% python3 -q
>>> import numpy as np
>>> from numpy import linalg as LA
>>> np.set_printoptions(precision=3, suppress=True, linewidth=160, floatmode="fixed")
>>> def tidy(a):
...     return np.round(a, 3) + 0
... 
>>> rng = np.random.default_rng(86893)
>>> A = np.triu(rng.random((3, 3)) < 0.8, 1).astype(int)
>>> A = A + A.T
>>> print(A)
[[0 0 1]
 [0 0 1]
 [1 1 0]]
>>> vals, V = LA.eigh(A)
>>> x = np.array([1, 4, 1])
>>> print(x @ A @ x)
10
>>> print((np.sign(V[:, -1].round(6)) == np.sign(V[0, -1].round(6))).astype(int))
[1 1 1]
>>> print(tidy(x @ A @ x / (x @ x)), tidy(vals[0]), tidy(vals[-1]))
0.556 -1.414 1.414
>>> print(tidy(V * np.maximum(vals, 0) @ V.T))
[[0.354 0.354 0.500]
 [0.354 0.354 0.500]
 [0.500 0.500 0.707]]
>>> Uu, sig, VT = LA.svd(A)
>>> V = VT[:(sig > 1e-8).sum()]
>>> x = A[2] + 5 * A[0] + rng.integers(2) * np.eye(3)[1]
>>> print(x)
[1.000 2.000 5.000]
>>> print(LA.matrix_rank(np.vstack([A, x])))
3
>>> print(tidy(LA.norm(x - V.T @ V @ x)))
0.707
>>> print(tidy(np.diag(V.T @ V)))
[0.500 0.500 1.000]
>>> print(tidy(LA.eigvalsh(A).min()))
-1.414
>>> print([round(float(LA.det(A[:i, :i])), 2) + 0 for i in range(1, 4)])
[0.0, 0.0, 0.0]
>>> feats = np.loadtxt("x.csv", delimiter=",")
>>> print(feats)
[[0.000 0.000 0.000 0.000 0.000 0.000 0.000 2.000]
 [0.000 0.000 0.000 0.000 0.000 0.000 2.000 0.000]
 [0.000 0.000 0.000 0.000 0.000 0.000 0.000 0.000]
 [0.000 0.000 0.000 0.000 0.000 0.000 1.000 0.000]]
>>> # columns 0 and 1 are equal
>>> print(tidy(LA.pinv(feats)))
[[0.000 0.000 0.000 0.000]
 [0.000 0.000 0.000 0.000]
 [0.000 0.000 0.000 0.000]
 [0.000 0.000 0.000 0.000]
 [0.000 0.000 0.000 0.000]
 [0.000 0.000 0.000 0.000]
 [0.000 0.400 0.000 0.200]
 [0.500 0.000 0.000 0.000]]
>>> J = np.array([[-20, 3, 2, 3], [3, 63, 3, 1], [2, 0, 41, 0], [3, 3, 3, 61]])
>>> W1 = np.array([[5, 5, 2, 3, 1, 5],
...     [0, 2, 0, 2, 1, 3],
...     [1, 0, 2, 5, 3, 0],
...     [4, 0, 3, 1, 1, 0]])
>>> beta = np.array([1, 2, 1, 0, 2, 0])
>>> H = np.maximum(J @ W1 + beta, 0)
>>> print(LA.matrix_rank(H))
3
>>> basis = np.array([[1, 5, 3], [1, 0, 2], [4, 3, 2], [4, 5, 2], [2, 3, 0], [3, 2, 0]])
>>> print((H @ basis).round(6).argmax(axis=1))
[0 0 1 1]
>>> x = np.array([2, 0, 1, 1])
>>> print((J * x).sum(axis=1))
[-35  10  45  70]
>>> print(J * x)
[[-40   0   2   3]
 [  6   0   3   1]
 [  4   0  41   0]
 [  6   0   3  61]]
>>> print(J @ np.ones(4))
[-12.000  70.000  43.000  70.000]
>>> print(np.einsum("ij,j->i", J, x))
[-35  10  45  70]
>>> print(J @ x)
[-35  10  45  70]
>>> print(LA.norm(J @ x) <= LA.norm(J, 2) * LA.norm(x) + 1e-9)
True
>>> O, r_ = LA.qr(J)
>>> print(tidy(np.abs(np.diag(r_))))
[20.543 62.784 41.059 60.546]
>>> print(tidy(np.trace(O @ O.T)))
4.0
>>> print(np.allclose(r_.T @ r_, J.T @ J))
True
>>> print(tidy(O @ r_))
[[-20.000   3.000   2.000   3.000]
 [  3.000  63.000   3.000   1.000]
 [  2.000   0.000  41.000   0.000]
 [  3.000   3.000   3.000  61.000]]
>>> print(tidy(O.T @ O))
[[1.000 0.000 0.000 0.000]
 [0.000 1.000 0.000 0.000]
 [0.000 0.000 1.000 0.000]
 [0.000 0.000 0.000 1.000]]
>>> print(np.einsum("ij,ji->", J, J))
9821
>>> print(np.einsum("ii->", J))
145
>>> print(tidy(LA.eigvals(J)))
[-20.272  64.233  41.039  60.000]
>>> O, V = LA.qr(J[:, :1])[0], LA.qr(J[:, 1:])[0]
>>> sig = LA.svd(O.T @ V, compute_uv=False)
>>> print(tidy(sig))
[0.152]
>>> F = np.array([[3.0, 0.0, 0.0, 0.0],
...     [-1.0, 3.0, -1.0, 0.0],
...     [-1.0, 0.0, 2.0, 0.0],
...     [0.0, 1.0, -1.0, 2.0]])
>>> out = F / LA.norm(F, axis=1, keepdims=True)
>>> gram = out @ out.T
>>> print(np.argwhere(np.triu(np.abs(gram) > 0.95, 1)))
[]
>>> print((np.abs(gram) > 0.9).astype(int))
[[1 0 0 0]
 [0 1 0 0]
 [0 0 1 0]
 [0 0 0 1]]
>>> print(tidy(gram))
[[ 1.000 -0.302 -0.447  0.000]
 [-0.302  1.000 -0.135  0.492]
 [-0.447 -0.135  1.000 -0.365]
 [ 0.000  0.492 -0.365  1.000]]
>>> print(tidy(np.degrees(np.arccos(np.clip(gram[2, 0], -1, 1)))))
116.565
>>> print(tidy(LA.norm(out, axis=1)))
[1.000 1.000 1.000 1.000]
>>> Uu, sig, VT = LA.svd(F, full_matrices=False)
>>> print(tidy(np.sqrt((sig ** 2).sum())), tidy(LA.norm(F)))
5.568 5.568
>>> print(tidy(Uu.T @ F @ VT.T))
[[3.811 0.000 0.000 0.000]
 [0.000 3.257 0.000 0.000]
 [0.000 0.000 1.842 0.000]
 [0.000 0.000 0.000 1.575]]
>>> print(np.allclose(Uu * sig @ VT, F))
True
>>> K = np.array([[0, 0, 0, 0, 0, 0, 0],
...     [0, 0, 0, 0, 0, 0, 0],
...     [0, 6, 3, 6, 6, 3, 3],
...     [0, 2, 1, 2, 2, 1, 1],
...     [0, 6, 3, 6, 6, 3, 3]])
>>> rank = LA.matrix_rank(K)
>>> print(rank)
1
>>> null = LA.svd(K)[2][rank:].T
>>> print(null.shape)
(7, 6)
>>> print(np.allclose(K @ null, 0))
True
>>> print([int(LA.matrix_rank(K[:, :j + 1])) for j in range(7)])
[0, 1, 1, 1, 1, 1, 1]
>>> print([int(LA.matrix_rank(K[:i])) for i in range(1, len(K) + 1)])
[0, 0, 1, 1, 1]
>>> print(np.argsort(-LA.norm(K, axis=0).round(6), kind="stable")[:3])
[1 3 4]
>>> print(tidy(LA.norm(K, 2) / LA.norm(K)))
1.0
>>> print(LA.cond(K) > 100)
True
>>> print([round(float(x), 3) for x in LA.svd(K, compute_uv=False)[:3]])
[16.882, 0.0, 0.0]
>>> W1 = np.array([[-2, 0, 2, 3, -1],
...     [-2, -1, 3, -2, 2],
...     [1, -1, -1, 0, 2],
...     [3, 3, -2, 1, 1],
...     [2, 1, 1, 1, 1],
...     [0, -2, -3, 2, 2],
...     [-2, -1, -2, -3, -2]])
>>> beta = np.array([4, 6, -9, 0, -8])
>>> H = np.maximum(K @ W1 + beta, 0)
>>> print((H > 0).astype(int))
[[1 1 0 0 0]
 [1 1 0 0 0]
 [1 1 0 0 1]
 [1 1 0 0 1]
 [1 1 0 0 1]]
>>> print((H > 0).mean(axis=0))
[1.000 1.000 0.000 0.000 0.600]
>>> print(H)
[[ 4  6  0  0  0]
 [ 4  6  0  0  0]
 [19 12  0  0 22]
 [ 9  8  0  0  2]
 [19 12  0  0 22]]
>>> basis = np.array([[2, 0], [-2, -2], [4, 1], [4, 4], [-1, 3]])
>>> print(W1 @ basis)
[[ 17  11]
 [  0   3]
 [ -2   7]
 [ -5  -1]
 [  9   6]
 [ -2  15]
 [-20 -18]]
>>> mat = np.loadtxt("block16.csv", delimiter=",")
>>> print(mat)
[[  1.000  -1.000   1.000  -1.000]
 [  1.000   0.000   0.000   0.000]
 [  1.000   1.000   1.000   1.000]
 [  1.000   2.000   4.000   8.000]
 [  1.000   3.000   9.000  27.000]
 [  1.000   4.000  16.000  64.000]
 [  1.000   5.000  25.000 125.000]
 [  1.000   6.000  36.000 216.000]
 [  1.000   7.000  49.000 343.000]]
>>> P = mat @ LA.solve(mat.T @ mat, mat.T)
>>> print(tidy(np.trace(P)))
4.0
>>> print(tidy(P @ mat[:, 1]))
[-1.000  0.000  1.000  2.000  3.000  4.000  5.000  6.000  7.000]
>>> print(tidy(LA.eigvalsh(P)))
[0.000 0.000 0.000 0.000 0.000 1.000 1.000 1.000 1.000]
>>> P = np.triu(np.array([[3, 2, -3, -3], [2, 2, -3, -1], [3, -2, 2, 3], [0, -3, -3, 0]]), 1) + np.eye(4)
>>> out = P @ F @ LA.inv(P)
>>> print(tidy(np.poly(out)))
[  1.000 -10.000  37.000 -60.000  36.000]
>>> print(LA.matrix_rank(out))
4
>>> print(np.trace(out), np.trace(F))
10.0 10.0
>>> print(tidy(LA.det(out)))
36.0
>>> E = np.loadtxt("dump.csv", delimiter=",")
>>> print(E)
[[ 0.979 -0.933  0.291]
 [-0.864  0.617 -0.814]
 [ 0.493 -0.159  0.762]
 [ 0.711 -0.508  0.462]
 [-0.766  0.508 -0.696]
 [ 0.987 -0.943  0.592]
 [ 0.845 -0.744  0.000]
 [ 0.890 -0.664  0.821]
 [ 0.789 -0.617  0.397]
 [ 0.999 -0.984  0.984]
 [-0.993  0.922 -0.981]
 [-0.864  0.778  0.100]
 [-0.827  0.808  0.664]
 [ 0.680 -0.617 -0.291]
 [-0.851  0.664 -0.592]]
>>> Xc = (E - E.mean(axis=0)) / E.std(axis=0)
>>> print(np.argwhere(np.abs(Xc) > 2))
[]
>>> beta = LA.lstsq(np.delete(Xc, 1, axis=1), Xc[:, 1])[0]
>>> print(tidy(1 - np.var(Xc[:, 1] - np.delete(Xc, 1, axis=1) @ beta)))
0.981
>>> print(np.abs(beta).argmax())
0
>>> x = np.array([1, -1, 7])
>>> rhs = E @ x
>>> print(tidy(LA.pinv(E) @ E))
[[1.000 0.000 0.000]
 [0.000 1.000 0.000]
 [0.000 0.000 1.000]]
>>> try:
...     LA.solve(E, rhs)
... except LA.LinAlgError as e:
...     print(e)
... 
Last 2 dimensions of the array must be square
>>> print(tidy(LA.solve(E.T @ E, E.T @ rhs)))
[ 1.000 -1.000  7.000]
>>> rhs = rhs + 0.05 * rng.normal(size=15)
>>> print(tidy(rhs))
[ 4.033 -7.176  6.010  4.511 -6.090  6.131  1.677  7.211  4.218  8.889 -8.717 -1.009  3.021 -0.700 -5.669]
>>> beta, *_ = LA.lstsq(E, rhs)
>>> print([round(float(LA.norm(LA.solve(E.T @ E + lam * np.eye(3), E.T @ rhs))), 2) for lam in (0, 1, 10, 100)])
[7.1, 5.83, 3.12, 0.76]
>>> print(tidy(LA.norm(rhs - E @ beta)))
0.182
>>> print(beta.round())
[ 1.000 -1.000  7.000]
>>> r0 = np.array([3, 2, 4]) + 0.5
>>> X = np.outer(r0, r0) / (r0 @ r0)
>>> print(tidy(X))
[[0.316 0.226 0.406]
 [0.226 0.161 0.290]
 [0.406 0.290 0.523]]
>>> # symmetric, so the eigenvalues are real
>>> x = np.array([7, 4, 4])
>>> a = np.maximum(X @ x, 0)
>>> print(tidy(np.maximum(X @ (3 * x), 0)))
[14.226 10.161 18.290]
>>> print(tidy(X.T @ a))
[4.742 3.387 6.097]
>>> print(tidy(X * (a > 1e-9)[:, None]))
[[0.316 0.226 0.406]
 [0.226 0.161 0.290]
 [0.406 0.290 0.523]]
>>> print(tidy(np.tanh(X @ x)))
[1.000 0.998 1.000]
>>> print(np.flatnonzero(a > 1e-9))
[0 1 2]
